$ python3 -q
>>> import numpy as np
>>> from numpy import linalg as LA
>>> np.set_printoptions(suppress=True, linewidth=200)
>>> rd = lambda a: np.round(a, 2) + 0
>>> m1 = np.loadtxt("a.csv", delimiter=",")
>>> m1
array([[  5.,  -7.,   4.,  -3.],
       [ -7.,  19., -11.,  -5.],
       [  4., -11.,   9.,   3.],
       [ -3.,  -5.,   3.,  11.]])
>>> # equal to its transpose
>>> ang = np.radians(90)
>>> r_ = np.eye(4)
>>> r_[0, 0] = r_[2, 2] = np.cos(ang)
>>> r_[0, 2], r_[2, 0] = -np.sin(ang), np.sin(ang)
>>> rd(r_)
array([[ 0.,  0., -1.,  0.],
       [ 0.,  1.,  0.,  0.],
       [ 1.,  0.,  0.,  0.],
       [ 0.,  0.,  0.,  1.]])
>>> A2 = m1 @ r_.T
>>> rd(LA.det(r_)), np.trace(r_)
(np.float64(1.0), np.float64(2.0))
>>> rd(LA.svd(m1, compute_uv=False)), rd(LA.svd(A2, compute_uv=False))
(array([29.95, 12.03,  2.01,  0.  ]), array([29.95, 12.03,  2.01,  0.  ]))
>>> np.abs(A2 - m1).max(axis=0)
array([18.,  0.,  6.,  0.])
>>> np.allclose(m1 @ m1.T, A2 @ A2.T)
True
>>> rd(A2)
array([[ -4.,  -7.,   5.,  -3.],
       [ 11.,  19.,  -7.,  -5.],
       [ -9., -11.,   4.,   3.],
       [ -3.,  -5.,  -3.,  11.]])
>>> evals, evecs = LA.eigh(m1)
>>> rd(evecs.T @ m1 @ evecs)
array([[ 0.  ,  0.  ,  0.  ,  0.  ],
       [ 0.  ,  2.01,  0.  ,  0.  ],
       [ 0.  ,  0.  , 12.03,  0.  ],
       [ 0.  ,  0.  ,  0.  , 29.95]])
>>> rd(np.abs(evecs[:, -1]))
array([0.27, 0.79, 0.5 , 0.24])
>>> rd(LA.svd(m1, compute_uv=False))
array([29.95, 12.03,  2.01,  0.  ])
>>> rd(evals)
array([ 0.  ,  2.01, 12.03, 29.95])
>>> evals.sum(), np.trace(m1)
(np.float64(44.0), np.float64(44.0))
>>> rng = np.random.default_rng(2705)
>>> idx = rng.permutation(4)
>>> idx
array([3, 2, 1, 0])
>>> A2 = m1[idx][:, idx]
>>> np.diag(A2)
array([11.,  9., 19.,  5.])
>>> A2
array([[ 11.,   3.,  -5.,  -3.],
       [  3.,   9., -11.,   4.],
       [ -5., -11.,  19.,  -7.],
       [ -3.,   4.,  -7.,   5.]])
>>> np.allclose(A2, m1)
False
>>> rd(np.sort(np.abs(LA.eigvals(A2))))
array([ 0.  ,  2.01, 12.03, 29.95])
>>> F = np.array([[-1, 1, 0], [-1, 1, 1], [-2, -4, 3], [5, -1, -3]])
>>> F[:, 1] = 4 * F[:, 2]
>>> F
array([[ -1,   0,   0],
       [ -1,   4,   1],
       [ -2,  12,   3],
       [  5, -12,  -3]])
>>> vec = np.array([2, 0, 0])
>>> a = np.maximum(F @ vec, 0)
>>> F.T @ a
array([  50, -120,  -30])
>>> F * (a > 1e-9)[:, None]
array([[  0,   0,   0],
       [  0,   0,   0],
       [  0,   0,   0],
       [  5, -12,  -3]])
>>> np.flatnonzero(a > 1e-9)
array([3])
>>> rd(np.tanh(F @ vec))
array([-0.96, -0.96, -1.  ,  1.  ])
>>> np.maximum(F @ vec, 0) - np.maximum(-F @ vec, 0)
array([-2, -2, -4, 10])
>>> cov = F.T @ F
>>> (F @ F.T).shape
(4, 4)
>>> rd(LA.eigvalsh(cov)[::-1])
array([348.88,   5.12,   0.  ])
>>> U, s, Vh = LA.svd(F, full_matrices=False)
>>> U.shape, s.shape, Vh.shape
((4, 3), (3,), (3, 3))
>>> np.allclose(U * s @ Vh, F)
True
>>> rd(U.T @ F @ Vh.T)
array([[18.68,  0.  ,  0.  ],
       [ 0.  ,  2.26,  0.  ],
       [ 0.  ,  0.  ,  0.  ]])
>>> rd(Vh @ Vh.T)
array([[1., 0., 0.],
       [0., 1., 0.],
       [0., 0., 1.]])
>>> (s > 1e-8).sum()
np.int64(2)
>>> rd(s / s[0])
array([1.  , 0.12, 0.  ])
>>> np.abs(U[:, 0]).round(6).argmax()
np.int64(3)
>>> U, s, Vh = LA.svd(F)
>>> evecs = Vh[:(s > 1e-8).sum()]
>>> vec = F[0] + 2 * F[2] + rng.integers(2) * np.eye(3)[1]
>>> vec
array([-5., 24.,  6.])
>>> rd(evecs.T @ evecs)
array([[1.  , 0.  , 0.  ],
       [0.  , 0.94, 0.24],
       [0.  , 0.24, 0.06]])
>>> rd(np.diag(evecs.T @ evecs))
array([1.  , 0.94, 0.06])
>>> s = 3 * 0.2 ** np.arange(3)
>>> O, _ = LA.qr(np.array([[0.6, -0.3, 1.3], [-0.2, 0.8, 0.0], [-1.1, 1.0, -0.6]]))
>>> W0 = rng.normal(size=(22, 3)) * s @ O
>>> rd(W0)
array([[ 1.39,  1.17, -2.04],
       [-0.57, -0.79,  0.78],
       [ 2.25,  0.77, -4.01],
       [ 0.42,  0.88, -0.76],
       [ 0.09,  0.09,  0.29],
       [-0.4 , -0.61,  0.67],
       [ 0.72,  0.72, -1.52],
       [ 0.19,  0.66, -0.38],
       [ 2.2 ,  1.89, -3.6 ],
       [ 0.74,  0.91, -0.74],
       [-1.77, -0.91,  3.08],
       [ 0.98, -0.27, -1.83],
       [-0.82,  0.31,  1.55],
       [ 0.63, -0.9 , -0.82],
       [ 0.96,  0.91, -1.62],
       [ 1.55,  0.81, -2.55],
       [-1.14, -1.71,  1.9 ],
       [-1.09, -0.49,  1.77],
       [-1.09, -2.47,  2.09],
       [-0.32, -0.85,  0.25],
       [ 1.99,  1.55, -2.98],
       [ 0.25,  0.06, -0.44]])
>>> f, r1 = W0[9], W0[2]
>>> rd(f @ f)
np.float64(1.93)
>>> p = (f @ r1) / (f @ f) * f
>>> rd(p)
array([ 2.07,  2.52, -2.06])
